>>> import numpy as np
>>> import numpy.linalg as la
>>> np.set_printoptions(suppress=True, linewidth=120)
>>> data = np.loadtxt("test7.csv", delimiter=",")
>>> data
array([[ -6.,  -3.,  -6.],
       [ -2.,  -7., -14.],
       [ -7.,  -1.,  -2.],
       [  1.,  -1.,  -2.],
       [  2.,  -3.,  -6.],
       [ -3.,  -8., -16.]])
>>> # null space of dimension 1
>>> la.matrix_rank(data, rtol=0.1)
np.int64(2)
>>> [round(float(x), 2) for x in la.svd(data, compute_uv=False)[:3]]
[26.3, 8.74, 0.0]
>>> left, sv, Vh = la.svd(data)
>>> sv.round(2) + 0
array([26.3 ,  8.74,  0.  ])
>>> other = left[:, :2] @ np.diag(sv[:2]) @ Vh[:2]
>>> round(la.norm(data - other) / la.norm(data), 2)
np.float64(0.0)
>>> la.matrix_rank(data, rtol=0.05)
np.int64(2)
>>> m1 = np.array([[0, 0, 0, 1],
...     [0, -5, 3, -4],
...     [0, 0, 0, 5],
...     [0, 0, 0, 0],
...     [0, 0, 0, 0],
...     [0, 0, 0, 0]])
>>> # rows 3 and 4 are equal
>>> r = la.matrix_rank(m1)
>>> r
np.int64(2)
>>> ns = la.svd(m1)[2][r:].T
>>> np.allclose(m1 @ ns, 0)
True
>>> [int(la.matrix_rank(m1[:i])) for i in range(1, len(m1) + 1)]
[1, 2, 2, 2, 2, 2]
>>> [int(la.matrix_rank(m1[:, :j + 1])) for j in range(4)]
[0, 1, 1, 2]
>>> [int(la.matrix_rank(np.delete(m1, i, axis=0))) for i in range(6)]
[2, 1, 2, 2, 2, 2]
>>> la.matrix_rank(m1.T @ m1), la.matrix_rank(m1 @ m1.T)
(np.int64(2), np.int64(2))
>>> left, sv, Vh = la.svd(m1)
>>> np.argmax(sv[:-1] / (sv[1:] + 1e-6)) + 1
np.int64(2)
>>> other = left[:, :2] @ np.diag(sv[:2]) @ Vh[:2]
>>> round(float(la.norm(m1 - other) / la.norm(m1)), 2)
0.0
>>> other = np.array([[1, 1, 3], [1, 0, 2], [0, 1, 3], [0, 1, 3]])
>>> m1 @ other
array([[  0,   1,   3],
       [ -5,  -1, -13],
       [  0,   5,  15],
       [  0,   0,   0],
       [  0,   0,   0],
       [  0,   0,   0]])
>>> other.T @ m1.T
array([[  0,  -5,   0,   0,   0,   0],
       [  1,  -1,   5,   0,   0,   0],
       [  3, -13,  15,   0,   0,   0]])
>>> np.einsum("ik,kj->ji", m1, other)
array([[  0,  -5,   0,   0,   0,   0],
       [  1,  -1,   5,   0,   0,   0],
       [  3, -13,  15,   0,   0,   0]])
